$ ipython --no-banner

In [1]: import numpy as np

In [2]: np.set_printoptions(suppress=True, linewidth=100)

In [3]: X = np.array([[5.0, -3.0, 0.0, 0.0, 0.0, 0.0, 0.0],
   ...:     [-3.0, 1.0, -3.0, 0.0, 0.0, 0.0, 0.0],
   ...:     [0.0, -3.0, -2.0, -3.0, 0.0, 0.0, 0.0],
   ...:     [0.0, 0.0, -3.0, -2.0, -3.0, 0.0, 0.0],
   ...:     [0.0, 0.0, 0.0, -3.0, -3.0, -3.0, 0.0],
   ...:     [0.0, 0.0, 0.0, 0.0, -3.0, 3.0, -3.0],
   ...:     [0.0, 0.0, 0.0, 0.0, 0.0, -3.0, -4.0]])

In [4]: X
Out[4]: 
array([[ 5., -3.,  0.,  0.,  0.,  0.,  0.],
       [-3.,  1., -3.,  0.,  0.,  0.,  0.],
       [ 0., -3., -2., -3.,  0.,  0.,  0.],
       [ 0.,  0., -3., -2., -3.,  0.,  0.],
       [ 0.,  0.,  0., -3., -3., -3.,  0.],
       [ 0.,  0.,  0.,  0., -3.,  3., -3.],
       [ 0.,  0.,  0.,  0.,  0., -3., -4.]])

In [5]: w, evecs = np.linalg.eigh(X)

In [6]: w.round(1)
Out[6]: array([-7.2, -5.3, -3.8, -0.3,  2.4,  5.3,  6.9])

In [7]: np.round(evecs.T @ X @ evecs, 1) + 0
Out[7]: 
array([[-7.2,  0. ,  0. ,  0. ,  0. ,  0. ,  0. ],
       [ 0. , -5.3,  0. ,  0. ,  0. ,  0. ,  0. ],
       [ 0. ,  0. , -3.8,  0. ,  0. ,  0. ,  0. ],
       [ 0. ,  0. ,  0. , -0.3,  0. ,  0. ,  0. ],
       [ 0. ,  0. ,  0. ,  0. ,  2.4,  0. ,  0. ],
       [ 0. ,  0. ,  0. ,  0. ,  0. ,  5.3,  0. ],
       [ 0. ,  0. ,  0. ,  0. ,  0. ,  0. ,  6.9]])

In [8]: np.round(np.abs(evecs[:, -1]), 1) + 0
Out[8]: array([0.8, 0.5, 0.2, 0.1, 0. , 0. , 0. ])

In [9]: np.round(evecs.T @ evecs, 1) + 0
Out[9]: 
array([[1., 0., 0., 0., 0., 0., 0.],
       [0., 1., 0., 0., 0., 0., 0.],
       [0., 0., 1., 0., 0., 0., 0.],
       [0., 0., 0., 1., 0., 0., 0.],
       [0., 0., 0., 0., 1., 0., 0.],
       [0., 0., 0., 0., 0., 1., 0.],
       [0., 0., 0., 0., 0., 0., 1.]])

In [10]: (w > 1e-8).sum(), (w < -1e-8).sum()
Out[10]: (np.int64(3), np.int64(4))

In [11]: cov = X.T @ X

In [12]: cov
Out[12]: 
array([[ 34., -18.,   9.,   0.,   0.,   0.,   0.],
       [-18.,  19.,   3.,   9.,   0.,   0.,   0.],
       [  9.,   3.,  22.,  12.,   9.,   0.,   0.],
       [  0.,   9.,  12.,  22.,  15.,   9.,   0.],
       [  0.,   0.,   9.,  15.,  27.,   0.,   9.],
       [  0.,   0.,   0.,   9.,   0.,  27.,   3.],
       [  0.,   0.,   0.,   0.,   9.,   3.,  25.]])

In [13]: (X @ X.T).shape
Out[13]: (7, 7)

In [14]: np.diag(cov)
Out[14]: array([34., 19., 22., 22., 27., 27., 25.])

In [15]: q, evecs = np.linalg.qr(cov[:, :4])[0], np.linalg.qr(cov[:, 4:])[0]

In [16]: sigma = np.linalg.svd(q.T @ evecs, compute_uv=False)

In [17]: np.round(np.linalg.norm(q @ q.T - evecs @ evecs.T, 2), 1)
Out[17]: np.float64(1.0)

In [18]: np.round(np.degrees(np.arccos(sigma.clip(0, 1))), 1)
Out[18]: array([ 0.4, 55.9, 80.4])

In [19]: (sigma > 0.9).sum()
Out[19]: np.int64(1)

In [20]: np.all(np.linalg.eigvalsh(X) > 0)
Out[20]: np.False_

In [21]: np.round(np.linalg.eigvalsh(X).min(), 1)
Out[21]: np.float64(-7.2)

In [22]: rng = np.random.default_rng(9683)

In [23]: lab = rng.permutation(7)

In [24]: Y = X[:, lab] * rng.choice([-1, 1], 7)

In [25]: Y
Out[25]: 
array([[-0., -0.,  0.,  0., -3.,  5.,  0.],
       [-0.,  3.,  0.,  0.,  1., -3.,  0.],
       [-0.,  2.,  0.,  0., -3.,  0., -3.],
       [ 3.,  3.,  0.,  0.,  0.,  0., -2.],
       [ 3., -0., -3.,  0.,  0.,  0., -3.],
       [ 3., -0.,  3., -3.,  0.,  0.,  0.],
       [-0., -0., -3., -4.,  0.,  0.,  0.]])

In [26]: Uu, _, vt = np.linalg.svd(X.T @ Y)

In [27]: np.round(np.linalg.lstsq(X, Y)[0], 1) + 0
Out[27]: 
array([[ 0.,  0.,  0.,  0.,  0.,  1.,  0.],
       [ 0.,  0.,  0.,  0.,  1.,  0.,  0.],
       [ 0., -1.,  0.,  0.,  0.,  0.,  0.],
       [ 0.,  0.,  0.,  0.,  0.,  0.,  1.],
       [-1.,  0.,  0.,  0.,  0.,  0.,  0.],
       [ 0.,  0.,  1.,  0.,  0.,  0.,  0.],
       [ 0.,  0.,  0.,  1.,  0.,  0.,  0.]])

In [28]: W0 = np.load("run15.npy")

In [29]: W0
Out[29]: 
array([[-1.3,  0.6,  0.3, -1.1,  0.1],
       [-1.1,  0.4,  0.2, -0.6,  0.9],
       [ 0.9, -0.5,  0. ,  0.4,  0.6],
       [-1.4,  0.6,  1.3,  2.1, -0.5],
       [-0.4, -0.1,  0.1, -0.3, -0.4],
       [-1.4,  0.9, -0.2, -1.4, -1.1],
       [-0.2,  0. , -0.3, -1.3,  0.7],
       [ 3.3, -2. , -0.1,  0.2,  1.6],
       [-0.6,  0.3, -0.3,  0.4, -0.4],
       [ 2.2, -0.9,  1.4, -1.4, -0.1],
       [ 2.8, -1.3,  1.1, -1.1, -1.1],
       [ 3.6, -1.8,  0.9,  1.2, -0.6],
       [ 0.5, -0.5, -0.5, -1.6, -0.6],
       [-2.5,  1. , -0.2,  0.6,  0.5],
       [-3.7,  1.8,  0.7,  0. , -0.4],
       [ 1.3, -0.5, -1.3,  0.2,  0.4],
       [-1.4,  0.7, -1.8,  0.1, -0.5],
       [ 0.5, -0.2, -0.5,  0.4,  0.5],
       [ 0.3,  0.1, -0.1, -1. , -0.6],
       [ 0.6, -0.7,  0.8, -0.4,  1.9],
       [-1.2,  0.4,  0.8,  0.3,  0.3],
       [-0.8,  0.3,  2.8,  0.8, -0.9],
       [ 0.8, -0.4, -1.6,  1.9, -1.4],
       [ 0.6, -0.3,  1.3,  0.8,  0.5],
       [ 1.5, -0.9,  0.2, -1.7, -0.9],
       [ 3. , -1.5, -0.3, -0.1,  1. ],
       [ 0. ,  0.1, -0.1, -0.1,  0.3],
       [-0.6,  0.2,  0.9,  2. , -0.8],
       [ 1.1, -0.8, -1.1,  0.5, -1.5],
       [-0.7,  0.2, -0.4, -0.6,  0.4]])

In [30]: x = np.array([0, 2, 7, 2, 9])

In [31]: y = W0 @ x

In [32]: coef, lr = np.zeros(5), 1 / np.linalg.norm(W0, 2) ** 2

In [33]: for i in range(20):
    ...:     coef -= lr * W0.T @ (W0 @ coef - y)
    ...:     if i % 5 == 0: print(i, round(np.linalg.norm(W0 @ coef - y), 1))
    ...: 
0 43.3
5 13.0
10 4.5
15 2.2

In [34]: coef.round(1)
Out[34]: array([-0.9,  0.1,  7. ,  1.9,  8.8])

In [35]: x = np.array([1, -2, -2, 1, 1])

In [36]: y = W0 @ x

In [37]: y.round(1)
Out[37]: 
array([-4.1, -2. ,  2.9, -3.6, -1.1, -5.3, -0.2,  9.3, -0.6, -0.3,  1. ,  6. ,  0.3, -3. , -9.1,
        5.5,  0.4,  2.8, -1.3,  1.9, -3. , -7.1,  5.3, -0.1,  0.3,  7.5,  0.2, -1.6,  3.9, -0.5])

In [38]: try:
    ...:     np.linalg.solve(W0, y)
    ...: except np.linalg.LinAlgError as e:
    ...:     print("failed:", e)
    ...: 
failed: Last 2 dimensions of the array must be square

In [39]: y = y + 0.3 * rng.normal(size=30)

In [40]: y.round(1) + 0
Out[40]: 
array([-4.5, -2.4,  2.9, -3.7, -1.4, -5.5,  0. ,  8.9, -0.6,  0. ,  1. ,  5.5, -0.3, -3.1, -8.6,
        5.4,  0.4,  2.5, -1.1,  2.1, -2.8, -6.7,  5.5,  0.2, -0.3,  7.5,  0. , -1.2,  4.2, -0.5])

In [41]: coef, *_ = np.linalg.lstsq(W0, y)

In [42]: coef.round(1)
Out[42]: array([ 1.2, -1.5, -1.9,  1.1,  1. ])

In [43]: np.round(W0.T @ (y - W0 @ coef), 1) + 0
Out[43]: array([0., 0., 0., 0., 0.])

In [44]: Ac = W0 - W0.mean(axis=1)
Traceback (most recent call last):
  Cell In[44], line 1
    Ac = W0 - W0.mean(axis=1)
ValueError: operands could not be broadcast together with shapes (30,5) (30,) 


In [45]: Ac = W0 - W0.mean(axis=0)

In [46]: Uu, sigma, vt = np.linalg.svd(Ac, full_matrices=False)

In [47]: np.round(np.abs(vt[-1]), 1) + 0
Out[47]: array([0.4, 0.9, 0. , 0. , 0.1])

In [48]: np.linalg.matrix_rank(Ac)
Out[48]: np.int64(5)

In [49]: np.round(sigma ** 2 / (sigma ** 2).sum(), 1) + 0
Out[49]: array([0.6, 0.2, 0.1, 0.1, 0. ])

In [50]: (np.sign(Uu[:, 0]) == np.sign(Uu[0, 0])).astype(int)
Out[50]: array([1, 1, 0, 1, 1, 1, 1, 0, 1, 0, 0, 0, 0, 1, 1, 0, 1, 0, 0, 0, 1, 1, 0, 0, 0, 0, 1, 1, 0, 1])

In [51]: np.round(np.linalg.norm(W0) ** 2 / np.linalg.norm(W0, 2) ** 2, 1)
Out[51]: np.float64(1.7)

In [52]: np.round(np.linalg.norm(W0, 1), 1), np.round(np.linalg.norm(W0, np.inf), 1)
Out[52]: (np.float64(40.3), np.float64(8.1))

In [53]: round(W0[0] @ W0[27], 1)
Out[53]: np.float64(-1.1)

In [54]: np.round(np.linalg.norm(W0, axis=0), 1)
Out[54]: array([9.3, 4.7, 5.3, 5.6, 4.6])

In [55]: round(float(np.linalg.norm(W0[0] - W0[27])), 1)
Out[55]: 3.4

In [56]: m1 = np.array([[1, 0], [0, 1]])

In [57]: # splits into 2 blocks

In [58]: np.round(np.linalg.norm(m1, axis=0), 1)
Out[58]: array([1., 1.])

In [59]: np.round(np.linalg.pinv(m1), 1)
Out[59]: 
array([[1., 0.],
       [0., 1.]])

In [60]: J = np.load("sample0.npy")

In [61]: J.round(1) + 0
Out[61]: 
array([[-2.2, -2.7,  2.5, -0.8,  0.5,  0.3,  2.4],
       [ 0.5,  0. ,  2.8,  1. ,  2.2, -2.4, -2.3],
       [ 1.1, -0.9, -2.1,  2.2,  2.6, -1. ,  2.4],
       [ 1.6,  0.6,  0.5, -2.3,  3. ,  2.8, -0.1],
       [ 3.3,  0.1,  1. , -1.9, -1.5, -2. ,  1.9],
       [-1.6, -0.3, -2.2, -3.1,  1.2, -2.4, -0.7],
       [-1.6,  4.1,  0.9,  0. ,  0.6, -0.6,  2. ]])

In [62]: np.allclose(J, J.T)
Out[62]: False

In [63]: round(np.abs(np.linalg.eigvals(J)).max(), 1)
Out[63]: np.float64(5.0)

In [64]: Y = np.linalg.inv(J)

In [65]: np.round(J @ Y, 1) + 0
Out[65]: 
array([[1., 0., 0., 0., 0., 0., 0.],
       [0., 1., 0., 0., 0., 0., 0.],
       [0., 0., 1., 0., 0., 0., 0.],
       [0., 0., 0., 1., 0., 0., 0.],
       [0., 0., 0., 0., 1., 0., 0.],
       [0., 0., 0., 0., 0., 1., 0.],
       [0., 0., 0., 0., 0., 0., 1.]])

In [66]: arr = np.loadtxt("case16.csv", delimiter=",")

In [67]: arr
Out[67]: 
array([[4., 1., 1., 1., 1., 1.],
       [1., 4., 1., 1., 1., 1.],
       [1., 1., 4., 1., 1., 1.],
       [1., 1., 1., 4., 1., 1.],
       [1., 1., 1., 1., 4., 1.],
       [1., 1., 1., 1., 1., 4.]])

In [68]: Y = arr[0, 0] * arr[1:] - np.outer(arr[1:, 0], arr[0])

In [69]: Y
Out[69]: 
array([[ 0., 15.,  3.,  3.,  3.,  3.],
       [ 0.,  3., 15.,  3.,  3.,  3.],
       [ 0.,  3.,  3., 15.,  3.,  3.],
       [ 0.,  3.,  3.,  3., 15.,  3.],
       [ 0.,  3.,  3.,  3.,  3., 15.]])

In [70]: np.round(arr[:, 0] / arr[0, 0], 1)
Out[70]: array([1. , 0.2, 0.2, 0.2, 0.2, 0.2])

In [71]: np.flatnonzero(~Y.round(6).any(axis=1))
Out[71]: array([], dtype=int64)

In [72]: q, r_ = np.linalg.qr(arr)

In [73]: round(abs(r_[0, 0]), 1), round(np.linalg.norm(arr[:, 0]), 1)
Out[73]: (np.float64(4.6), np.float64(4.6))

In [74]: np.round(q.T @ q, 1) + 0
Out[74]: 
array([[1., 0., 0., 0., 0., 0.],
       [0., 1., 0., 0., 0., 0.],
       [0., 0., 1., 0., 0., 0.],
       [0., 0., 0., 1., 0., 0.],
       [0., 0., 0., 0., 1., 0.],
       [0., 0., 0., 0., 0., 1.]])

In [75]: K = np.loadtxt("out14.csv", delimiter=",")

In [76]: K
Out[76]: 
array([[3., 1., 3., 1., 3., 1.],
       [2., 0., 2., 0., 2., 0.],
       [1., 3., 1., 3., 1., 3.],
       [3., 1., 3., 1., 3., 1.],
       [2., 0., 2., 0., 2., 0.],
       [1., 3., 1., 3., 1., 3.]])

In [77]: r0 = np.array([0, 3])

In [78]: np.cross(arr[3, :3], arr[1, :3])
Out[78]: array([-3.,  0.,  3.])

In [79]: np.polyval(r0, arr[3])
Out[79]: array([3., 3., 3., 3., 3., 3.])

In [80]: mat = np.loadtxt("block13.csv", delimiter=",")

In [81]: mat
Out[81]: 
array([[ 0.,  2.,  0.,  0.,  0.,  0.,  0.,  1.],
       [-2.,  0.,  0., -2.,  4.,  2.,  3.,  0.],
       [ 0.,  0.,  0.,  2., -1., -1., -1.,  0.],
       [ 0.,  2., -2.,  0.,  1.,  5., -1.,  5.],
       [ 0., -4.,  1., -1.,  0., -1.,  4., -3.],
       [ 0., -2.,  1., -5.,  1.,  0.,  1.,  0.],
       [ 0., -3.,  1.,  1., -4., -1.,  0., -1.],
       [-1.,  0.,  0., -5.,  3.,  0.,  1.,  0.]])

In [82]: np.allclose(mat, mat.T)
Out[82]: False

In [83]: np.allclose(mat @ mat.T, mat.T @ mat)
Out[83]: True

In [84]: round(np.abs(np.linalg.eigvals(mat)).max(), 1)
Out[84]: np.float64(10.2)

In [85]: round(np.linalg.det(mat), 1)
Out[85]: np.float64(1156.0)

In [86]: (mat - mat.T) / 2
Out[86]: 
array([[ 0.,  2.,  0.,  0.,  0.,  0.,  0.,  1.],
       [-2.,  0.,  0., -2.,  4.,  2.,  3.,  0.],
       [ 0.,  0.,  0.,  2., -1., -1., -1.,  0.],
       [ 0.,  2., -2.,  0.,  1.,  5., -1.,  5.],
       [ 0., -4.,  1., -1.,  0., -1.,  4., -3.],
       [ 0., -2.,  1., -5.,  1.,  0.,  1.,  0.],
       [ 0., -3.,  1.,  1., -4., -1.,  0., -1.],
       [-1.,  0.,  0., -5.,  3.,  0.,  1.,  0.]])
